$ ipython --no-banner

In [1]: import numpy as np

In [2]: from numpy import linalg as LA

In [3]: np.set_printoptions(precision=2, suppress=True, linewidth=100, sign=" ")

In [4]: rd = lambda a: np.round(a, 2) + 0

In [5]: F = np.load("m.npy")

In [6]: F
Out[6]: 
array([[  6,   9,  16,  11,  17,   3,   6,  11,   9],
       [  9,  14,   8,  11,   2,  11,   8,  12,   7],
       [ 16,   8,  10,   1,   5,   8,   6,   8,   2],
       [ 11,  11,   1,   6,   2,  15,  12,  10,   4],
       [ 17,   2,   5,   2,  10,   9,  14,   1,   8],
       [  3,  11,   8,  15,   9,   0,  10,   4,   8],
       [  6,   8,   6,  12,  14,  10,  12,   9,  10],
       [ 11,  12,   8,  10,   1,   4,   9,   0,  13],
       [  9,   7,   2,   4,   8,   8,  10,  13,  12]])

In [7]: # equal to its transpose

In [8]: q, r_ = LA.qr(F)

In [9]: np.trace(q @ q.T)
Out[9]: np.float64(9.0)

In [10]: rd(q @ r_)
Out[10]: 
array([[  6.,   9.,  16.,  11.,  17.,   3.,   6.,  11.,   9.],
       [  9.,  14.,   8.,  11.,   2.,  11.,   8.,  12.,   7.],
       [ 16.,   8.,  10.,   1.,   5.,   8.,   6.,   8.,   2.],
       [ 11.,  11.,   1.,   6.,   2.,  15.,  12.,  10.,   4.],
       [ 17.,   2.,   5.,   2.,  10.,   9.,  14.,   1.,   8.],
       [  3.,  11.,   8.,  15.,   9.,   0.,  10.,   4.,   8.],
       [  6.,   8.,   6.,  12.,  14.,  10.,  12.,   9.,  10.],
       [ 11.,  12.,   8.,  10.,   1.,   4.,   9.,   0.,  13.],
       [  9.,   7.,   2.,   4.,   8.,   8.,  10.,  13.,  12.]])

In [11]: rd(q.T @ q)
Out[11]: 
array([[ 1.,  0.,  0.,  0.,  0.,  0.,  0.,  0.,  0.],
       [ 0.,  1.,  0.,  0.,  0.,  0.,  0.,  0.,  0.],
       [ 0.,  0.,  1.,  0.,  0.,  0.,  0.,  0.,  0.],
       [ 0.,  0.,  0.,  1.,  0.,  0.,  0.,  0.,  0.],
       [ 0.,  0.,  0.,  0.,  1.,  0.,  0.,  0.,  0.],
       [ 0.,  0.,  0.,  0.,  0.,  1.,  0.,  0.,  0.],
       [ 0.,  0.,  0.,  0.,  0.,  0.,  1.,  0.,  0.],
       [ 0.,  0.,  0.,  0.,  0.,  0.,  0.,  1.,  0.],
       [ 0.,  0.,  0.,  0.,  0.,  0.,  0.,  0.,  1.]])

In [12]: rd(abs(r_[0, 0])), rd(LA.norm(F[:, 0]))
Out[12]: (np.float64(32.09), np.float64(32.09))

In [13]: ev, evecs = LA.eigh(F)

In [14]: rd(ev)
Out[14]: array([-22.97, -15.25,  -4.01,  -1.31,  -0.6 ,   8.22,  13.66,  16.99,  75.28])

In [15]: np.abs(evecs[:, -1]).round(6).argmax()
Out[15]: np.int64(6)

In [16]: rd(LA.svd(F, compute_uv=False))
Out[16]: array([ 75.28,  22.97,  16.99,  15.25,  13.66,   8.22,   4.01,   1.31,   0.6 ])

In [17]: (ev > 1e-8).sum(), (ev < -1e-8).sum()
Out[17]: (np.int64(4), np.int64(5))

In [18]: Y = np.array([[0, 0, 2], [-2, -2, 0], [-2, 0, 2]])

In [19]: A = np.triu(Y, 1)

In [20]: A
Out[20]: 
array([[ 0,  0,  2],
       [ 0,  0,  0],
       [ 0,  0,  0]])

In [21]: vec = np.array([0, 3, 2])

In [22]: (A * vec).sum(axis=1)
Out[22]: array([ 4,  0,  0])

In [23]: np.einsum("ij,j->i", A, vec)
Out[23]: array([ 4,  0,  0])

In [24]: A @ (2 * vec)
Out[24]: array([ 8,  0,  0])

In [25]: np.sign((A @ vec).round(6))
Out[25]: array([ 1,  0,  0])

In [26]: A * vec
Out[26]: 
array([[ 0,  0,  4],
       [ 0,  0,  0],
       [ 0,  0,  0]])

In [27]: LA.matrix_rank(A, rtol=0.1)
Out[27]: np.int64(1)

In [28]: [round(float(x), 2) for x in LA.svd(A, compute_uv=False)[:3]]
Out[28]: [2.0, 0.0, 0.0]

In [29]: Uu, s, Vt = LA.svd(A, full_matrices=False)

In [30]: np.abs(Vt[0])
Out[30]: array([ 0.,  0.,  1.])

In [31]: np.abs(Uu[:, 0]).round(6).argmax()
Out[31]: np.int64(0)

In [32]: np.cumsum(s ** 2) / np.sum(s ** 2)
Out[32]: array([ 1.,  1.,  1.])

In [33]: Uu.T @ A @ Vt.T
Out[33]: 
array([[ 2.,  0.,  0.],
       [ 0.,  0.,  0.],
       [ 0.,  0.,  0.]])

In [34]: np.allclose(Uu * s @ Vt, A)
Out[34]: True

In [35]: hat = np.triu(np.array([[2, 0, 3], [1, 2, 2], [3, 1, 0]]), 1) + np.eye(3)

In [36]: Y = hat @ A @ LA.inv(hat)

In [37]: LA.matrix_rank(Y)
Out[37]: np.int64(1)

In [38]: Y
Out[38]: 
array([[ 0.,  0.,  2.],
       [ 0.,  0.,  0.],
       [ 0.,  0.,  0.]])

In [39]: rd(LA.det(Y))
Out[39]: np.float64(0.0)

In [40]: np.poly(Y)
Out[40]: array([ 1.,  0.,  0.,  0.])

In [41]: ang = np.radians(90)

In [42]: r_ = np.eye(3)

In [43]: r_[2, 2] = r_[1, 1] = np.cos(ang)

In [44]: r_[2, 1], r_[1, 2] = -np.sin(ang), np.sin(ang)

In [45]: rd(r_)
Out[45]: 
array([[ 1.,  0.,  0.],
       [ 0.,  0.,  1.],
       [ 0., -1.,  0.]])

In [46]: Y = A @ r_.T

In [47]: rd(LA.svd(A, compute_uv=False)), rd(LA.svd(Y, compute_uv=False))
Out[47]: (array([ 2.,  0.,  0.]), array([ 2.,  0.,  0.]))

In [48]: rd(np.abs(Y - A).max(axis=0))
Out[48]: array([ 0.,  2.,  2.])

In [49]: M = np.array([[0, -1, 2, 1, 1],
    ...:     [0, 2, -1, -2, 0],
    ...:     [-1, 2, 2, -2, 0],
    ...:     [-1, -1, -2, 1, -2],
    ...:     [2, 0, -2, 0, -2],
    ...:     [2, 0, -1, 0, 0]])

In [50]: # rank 4

In [51]: Uu, s, Vt = LA.svd(M)

In [52]: np.argmax(s[:-1] / (s[1:] + 1e-6)) + 1
Out[52]: np.int64(4)

In [53]: rd(s)
Out[53]: array([ 5.31,  4.31,  2.85,  1.46,  0.  ])

In [54]: Y = Uu[:, :4] @ np.diag(s[:4]) @ Vt[:4]

In [55]: rd(LA.norm(M - Y, 2)), rd(s[4])
Out[55]: (np.float64(0.0), np.float64(0.0))

In [56]: rd(Y)
Out[56]: 
array([[ 0., -1.,  2.,  1.,  1.],
       [ 0.,  2., -1., -2.,  0.],
       [-1.,  2.,  2., -2.,  0.],
       [-1., -1., -2.,  1., -2.],
       [ 2.,  0., -2.,  0., -2.],
       [ 2.,  0., -1.,  0.,  0.]])

In [57]: LA.matrix_rank(M, rtol=0.05)
Out[57]: np.int64(4)

In [58]: rd(np.abs(M - Y).max())
Out[58]: np.float64(0.0)

In [59]: Y = M / np.sqrt((M ** 2).mean(axis=1, keepdims=True))

In [60]: rd(LA.norm(Y, axis=1))
Out[60]: array([ 2.24,  2.24,  2.24,  2.24,  2.24,  2.24])

In [61]: LA.matrix_rank(M - M.mean(axis=1, keepdims=True))
Out[61]: np.int64(4)

In [62]: rd(LA.det(2 * A)), rd(LA.det(A))
Out[62]: (np.float64(0.0), np.float64(0.0))

In [63]: np.einsum("ii->", A)
Out[63]: np.int64(0)

In [64]: rd(LA.det(A[::-1]))
Out[64]: np.float64(0.0)

In [65]: np.einsum("ij,ji->", A, A)
Out[65]: np.int64(0)

In [66]: data = np.load("case17.npy")

In [67]: data
Out[67]: 
array([[-2.05,  0.4 , -0.43, -6.46, -4.3 , -1.81, -5.93, -2.07],
       [-1.19, -0.3 ,  0.02, -2.81, -2.16, -0.9 , -2.76, -0.76],
       [-0.87,  0.17, -0.43, -3.03, -1.85, -1.38, -3.  , -1.04]])

In [68]: Y = np.array([[2, 1, 2],
    ...:     [2, 1, 0],
    ...:     [1, 0, 1],
    ...:     [2, 1, 1],
    ...:     [0, 0, 1],
    ...:     [2, 2, 0],
    ...:     [1, 0, 1],
    ...:     [1, 0, 2]])

In [69]: LA.matrix_rank(np.vstack([data, Y.T]))
Out[69]: np.int64(6)

In [70]: rd(np.einsum("ik,kj->ji", data, Y))
Out[70]: 
array([[-28.27, -13.9 , -14.69],
       [-11.73,  -6.1 ,  -6.49],
       [-25.36, -11.61, -12.13]])

In [71]: LA.matrix_rank(data @ Y)
Out[71]: np.int64(3)
